>>> import numpy as np
>>> import numpy.linalg as la
>>> np.set_printoptions(precision=3, suppress=True, linewidth=200, sign=" ")
>>> W0 = np.load("a.npy")
>>> W0
array([[ 0,  0,  0,  0],
       [ 1,  0, -2,  1],
       [ 0,  0,  0,  1],
       [ 0,  0,  0,  0],
       [ 0,  0,  0,  0],
       [ 0,  0,  0,  0],
       [ 0,  0,  0,  2]])
>>> rng = np.random.default_rng(25893)
>>> M2 = W0 + rng.integers(-2, 3, (7, 2)) @ rng.integers(-2, 3, (2, 4))
>>> M2
array([[-5,  0,  1,  1],
       [ 3, -6,  0,  3],
       [ 3,  1, -1,  0],
       [ 2, -6,  2,  2],
       [ 3, -4,  1,  1],
       [ 4, -2,  0,  0],
       [ 3,  1, -1,  1]])
>>> np.abs(M2 - W0).sum(axis=1)
array([  7,  12,   6,  12,   9,   6,   6])
>>> la.matrix_rank(M2 - W0, tol=1e-8)
np.int64(2)
>>> M2 - W0
array([[-5,  0,  1,  1],
       [ 2, -6,  2,  2],
       [ 3,  1, -1, -1],
       [ 2, -6,  2,  2],
       [ 3, -4,  1,  1],
       [ 4, -2,  0,  0],
       [ 3,  1, -1, -1]])
>>> Uu, sig, vt = la.svd(W0)
>>> sig.round(3) + 0
array([ 2.791,  1.791,  0.   ,  0.   ])
>>> M2 = Uu[:, :2] @ np.diag(sig[:2]) @ vt[:2]
>>> round(float(la.norm(W0 - M2) / la.norm(W0)), 3)
0.0
>>> la.matrix_rank(M2)
np.int64(2)
>>> np.round(la.norm(W0 - M2, 2), 3), round(float(sig[2]), 3)
(np.float64(0.0), 0.0)
>>> Uu, sig, vt = la.svd(W0)
>>> evecs = vt[:(sig > 1e-8).sum()]
>>> vec = W0[2] + 4 * W0[5] + rng.integers(2) * np.eye(4)[1]
>>> vec
array([ 0.,  0.,  0.,  1.])
>>> round(float(la.norm(vec - evecs.T @ evecs @ vec)), 3)
0.0
>>> la.matrix_rank(np.vstack([W0, vec]))
np.int64(2)
>>> np.allclose(evecs.T @ evecs @ vec, vec)
True
>>> rk = la.matrix_rank(W0)
>>> rk
np.int64(2)
>>> N = la.svd(W0)[2][rk:].T
>>> [int(la.matrix_rank(np.delete(W0, i, axis=0))) for i in range(7)]
[2, 1, 2, 2, 2, 2, 2]
>>> la.matrix_rank(W0.T @ W0), la.matrix_rank(W0 @ W0.T)
(np.int64(2), np.int64(2))
>>> [int(la.matrix_rank(W0[:, :j + 1])) for j in range(4)]
[1, 1, 1, 2]
>>> np.round(N @ N.T, 3) + 0
array([[ 0.8,  0. ,  0.4,  0. ],
       [ 0. ,  1. ,  0. ,  0. ],
       [ 0.4,  0. ,  0.2,  0. ],
       [ 0. ,  0. ,  0. ,  0. ]])
>>> N.shape
(4, 2)
>>> M2 = np.array([[7, 0], [-2, -1], [-4, -6], [-3, -7]])
>>> M2.T @ W0.T
array([[  0,  12,  -3,   0,   0,   0,  -6],
       [  0,   5,  -7,   0,   0,   0, -14]])
>>> np.vstack([W0, M2.T]).shape
(9, 4)
>>> np.einsum("ij->j", W0)
array([ 1,  0, -2,  4])
>>> np.einsum("ik,kj->ij", W0, M2)
array([[  0,   0],
       [ 12,   5],
       [ -3,  -7],
       [  0,   0],
       [  0,   0],
       [  0,   0],
       [ -6, -14]])
>>> la.matrix_rank(W0 @ M2)
np.int64(2)
>>> W0 @ M2
array([[  0,   0],
       [ 12,   5],
       [ -3,  -7],
       [  0,   0],
       [  0,   0],
       [  0,   0],
       [ -6, -14]])
>>> A = np.load("m.npy")
>>> A
array([[ 0.77,  2.69, -2.18, -1.64,  2.37,  0.18,  4.19,  0.38],
       [-0.05, -0.15,  0.07,  0.03, -0.07, -0.14, -0.24,  0.  ],
       [ 0.03, -0.19,  0.77,  0.85, -0.91,  1.54, -0.22, -0.28],
       [-0.08, -0.66,  1.33,  1.35, -1.54,  1.96, -0.93, -0.42],
       [ 0.2 ,  0.2 ,  0.88,  1.12, -1.08,  2.64,  0.44, -0.4 ]])
>>> W1 = np.array([[3, 3], [1, 1], [0, 0], [0, 3], [1, 2], [1, 1], [0, 0], [3, 0]])
>>> b = np.array([2, 1])
>>> hid = np.maximum(A @ W1 + b, 0)
>>> hid
array([[ 10.69,   6.  ],
       [  1.49,   0.51],
       [  1.69,   3.17],
       [  0.26,   3.03],
       [  3.16,   5.64]])
>>> C = np.array([[-1, 3, 0], [2, 2, -3]])
>>> W1 @ C
array([[ 3, 15, -9],
       [ 1,  5, -3],
       [ 0,  0,  0],
       [ 6,  6, -9],
       [ 3,  7, -6],
       [ 1,  5, -3],
       [ 0,  0,  0],
       [-3,  9,  0]])
>>> (hid @ C).round(6).argmax(axis=1)
array([ 1,  1,  1,  1,  1])
>>> u = np.array([2, -2, 0])
>>> np.convolve(A[0], u)
array([ 1.54,  3.84, -9.74,  1.08,  8.02, -4.38,  8.02, -7.62, -0.76,  0.  ])
>>> np.polyval(u, A[0])
array([-0.354,  9.092, 13.865,  8.659,  6.494, -0.295, 26.732, -0.471])
>>> data = np.load("w.npy")
>>> data
array([[-7, -8,  1],
       [14, 16, -2],
       [21, 24, -3]])
>>> np.allclose(data[:-1].T @ la.lstsq(data[:-1].T, data[-1])[0], data[-1])
True
>>> data @ la.pinv(data) @ data
array([[-7., -8.,  1.],
       [14., 16., -2.],
       [21., 24., -3.]])
>>> round(float(np.trace(la.pinv(data) @ data)), 3)
1.0
>>> Uu, sig, vt = la.svd(data)
>>> evecs = vt[:(sig > 1e-8).sum()]
>>> vec = data[2] + 3 * data[0] + rng.integers(2) * np.eye(3)[2]
>>> vec
array([ 0.,  0.,  0.])
>>> evecs.T @ evecs
array([[ 0.43 ,  0.491, -0.061],
       [ 0.491,  0.561, -0.07 ],
       [-0.061, -0.07 ,  0.009]])
>>> proj = np.triu(np.array([[1, -1, -1], [-1, 1, -1], [-1, -1, 2]]), 1) + np.eye(3)
>>> M2 = proj @ data @ la.inv(proj)
>>> proj @ data - data @ proj
array([[-35., -47., -10.],
       [-21., -10.,  33.],
       [  0.,  21.,  45.]])
>>> M2
array([[ -42.,  -90., -126.],
       [  -7.,  -15.,  -21.],
       [  21.,   45.,   63.]])
>>> def softmax(z):
...     e = np.exp(z - z.max(axis=-1, keepdims=True))
...     return e / e.sum(axis=-1, keepdims=True)
... 
>>> np.round(softmax(data[2] + 2), 3) + 0
array([ 0.047,  0.953,  0.   ])
>>> softmax(data).sum(axis=1)
array([ 1.,  1.,  1.])
>>> np.round(softmax(data[2]), 3) + 0
array([ 0.047,  0.953,  0.   ])
>>> att = data @ data.T / np.sqrt(3)
>>> np.round(softmax(att), 3) + 0
array([[ 1.,  0.,  0.],
       [ 0.,  0.,  1.],
       [ 0.,  0.,  1.]])
>>> F = np.array([[0, 1, 0, 0], [0, 0, 0, 0], [0, 0, 1, 2], [0, 0, 1, 0], [0, 1, 0, 1]])
>>> vec = np.array([-1, 0, -1, -1])
>>> (F * vec).sum(axis=1)
array([ 0,  0, -3, -1, -1])
>>> F * vec
array([[ 0,  0,  0,  0],
       [ 0,  0,  0,  0],
       [ 0,  0, -1, -2],
       [ 0,  0, -1,  0],
       [ 0,  0,  0, -1]])
>>> F @ (2 * vec)
array([ 0,  0, -6, -2, -2])
>>> F @ vec
array([ 0,  0, -3, -1, -1])
>>> np.einsum("ij,j->i", F, vec)
array([ 0,  0, -3, -1, -1])
>>> la.norm(F @ vec) <= la.norm(F, 2) * la.norm(vec) + 1e-9
np.True_
>>> round(float(la.norm(F, 2) / la.norm(F)), 3)
0.829
>>> np.argsort(-la.norm(F, axis=0).round(6), kind="stable")[:3]
array([ 3,  1,  2])
>>> Uu, sig, vt = la.svd(F)
>>> evecs = vt[:(sig > 1e-8).sum()]
>>> vec = F[0] + -2 * F[2] + rng.integers(2) * np.eye(4)[2]
>>> vec
array([ 0.,  1., -2., -4.])
>>> round(la.norm(vec - evecs.T @ evecs @ vec), 3)
np.float64(0.0)
>>> la.matrix_rank(np.vstack([F, vec]))
np.int64(3)
>>> np.allclose(evecs.T @ evecs @ vec, vec)
True
>>> K = np.load("out9.npy")
>>> K
array([[-2., -3.,  0., -3., -3., -3.,  0.,  0.],
       [-3., -2.,  0., -3., -3., -3.,  0.,  0.],
       [ 0.,  0., -2.,  0.,  0.,  0., -3., -3.],
       [-3., -3.,  0., -2., -3., -3.,  0.,  0.],
       [-3., -3.,  0., -3., -2., -3.,  0.,  0.],
       [-3., -3.,  0., -3., -3., -2.,  0.,  0.],
       [ 0.,  0., -3.,  0.,  0.,  0., -2., -3.],
       [ 0.,  0., -3.,  0.,  0.,  0., -3., -2.]])
>>> np.unique(W0.round(6), axis=0).shape
(4, 4)
>>> np.allclose(W0[:-1].T @ la.lstsq(W0[:-1].T, W0[-1])[0], W0[-1])
True
>>> try:
...     la.inv(W0)
... except la.LinAlgError as e:
...     print(e)
... 
Last 2 dimensions of the array must be square
>>> theta = np.radians(72)
>>> R = np.eye(8)
>>> R[0, 0] = R[5, 5] = np.cos(theta)
>>> R[0, 5], R[5, 0] = -np.sin(theta), np.sin(theta)
>>> R
array([[ 0.309,  0.   ,  0.   ,  0.   ,  0.   , -0.951,  0.   ,  0.   ],
       [ 0.   ,  1.   ,  0.   ,  0.   ,  0.   ,  0.   ,  0.   ,  0.   ],
       [ 0.   ,  0.   ,  1.   ,  0.   ,  0.   ,  0.   ,  0.   ,  0.   ],
       [ 0.   ,  0.   ,  0.   ,  1.   ,  0.   ,  0.   ,  0.   ,  0.   ],
       [ 0.   ,  0.   ,  0.   ,  0.   ,  1.   ,  0.   ,  0.   ,  0.   ],
       [ 0.951,  0.   ,  0.   ,  0.   ,  0.   ,  0.309,  0.   ,  0.   ],
       [ 0.   ,  0.   ,  0.   ,  0.   ,  0.   ,  0.   ,  1.   ,  0.   ],
       [ 0.   ,  0.   ,  0.   ,  0.   ,  0.   ,  0.   ,  0.   ,  1.   ]])
>>> M2 = K @ R.T
>>> np.abs(M2 - K).max(axis=0)
array([ 4.926,  0.   ,  0.   ,  0.   ,  0.   ,  1.471,  0.   ,  0.   ])
>>> la.svd(K, compute_uv=False), la.svd(M2, compute_uv=False)
(array([ 14.,   8.,   1.,   1.,   1.,   1.,   1.,   1.]), array([ 14.,   8.,   1.,   1.,   1.,   1.,   1.,   1.]))
>>> J = np.load("arr.npy")
>>> J
array([[  9,   0,   0,   5,   0],
       [ 13,   0,   0,   8,   0],
       [  5,   0,   0,   2,   0],
       [  1,   0,   0,   0,   0],
       [ 13,   0,   0,   8,   0],
       [  9,   0,   0,   5,   0],
       [ 13,   0,   0,   8,   0],
       [  9,   0,   0,   5,   0],
       [ 13,   0,   0,   8,   0],
       [  9,   0,   0,   5,   0],
       [  5,   0,   0,   2,   0],
       [  5,   0,   0,   2,   0],
       [ 13,   0,   0,   8,   0],
       [  5,   0,   0,   2,   0],
       [ 13,   0,   0,   8,   0],
       [  9,   0,   0,   5,   0],
       [  5,   0,   0,   2,   0]])
>>> np.round(softmax(10 * J[0]), 3) + 0
array([ 1.,  0.,  0.,  0.,  0.])
>>> np.round(softmax(J[0]), 3) + 0
array([ 0.982,  0.   ,  0.   ,  0.018,  0.   ])
>>> att = J @ J.T / np.sqrt(5)
>>> softmax(att).round(6).argmax(axis=1)
array([ 1,  1,  1,  1,  1,  1,  1,  1,  1,  1,  1,  1,  1,  1,  1,  1,  1])
>>> mat = np.array([[2, 0], [0, 0]])
>>> mat
array([[ 2,  0],
       [ 0,  0]])
>>> la.matrix_power(mat - np.diag(np.diag(mat)), 2)
array([[ 0,  0],
       [ 0,  0]])
>>> [int(la.matrix_rank(la.matrix_power(mat, p))) for p in range(1, 3)]
[1, 1]
>>> np.round(la.norm(mat, 2) / la.norm(mat), 3)
np.float64(1.0)
>>> la.cond(mat) > 100
np.True_
>>> feats = np.loadtxt("case17.csv", delimiter=",")
>>> feats
array([[ 0.,  0.,  1.,  1.,  1.],
       [ 0.,  0.,  0.,  0.,  0.],
       [ 1.,  0.,  0.,  1.,  0.],
       [ 1.,  0.,  1.,  0.,  0.],
       [ 1.,  0.,  0.,  0.,  0.]])
>>> Uu, sig, vt = la.svd(feats)
>>> np.argmax(sig[:-1] / (sig[1:] + 1e-6)) + 1
np.int64(4)
>>> M2 = Uu[:, :4] @ np.diag(sig[:4]) @ vt[:4]
>>> np.round(la.norm(feats - M2) / la.norm(feats), 3)
np.float64(0.0)
>>> la.matrix_rank(M2)
np.int64(4)
>>> round(la.norm(feats - M2, 2), 3), np.round(sig[4], 3)
(np.float64(0.0), np.float64(0.0))
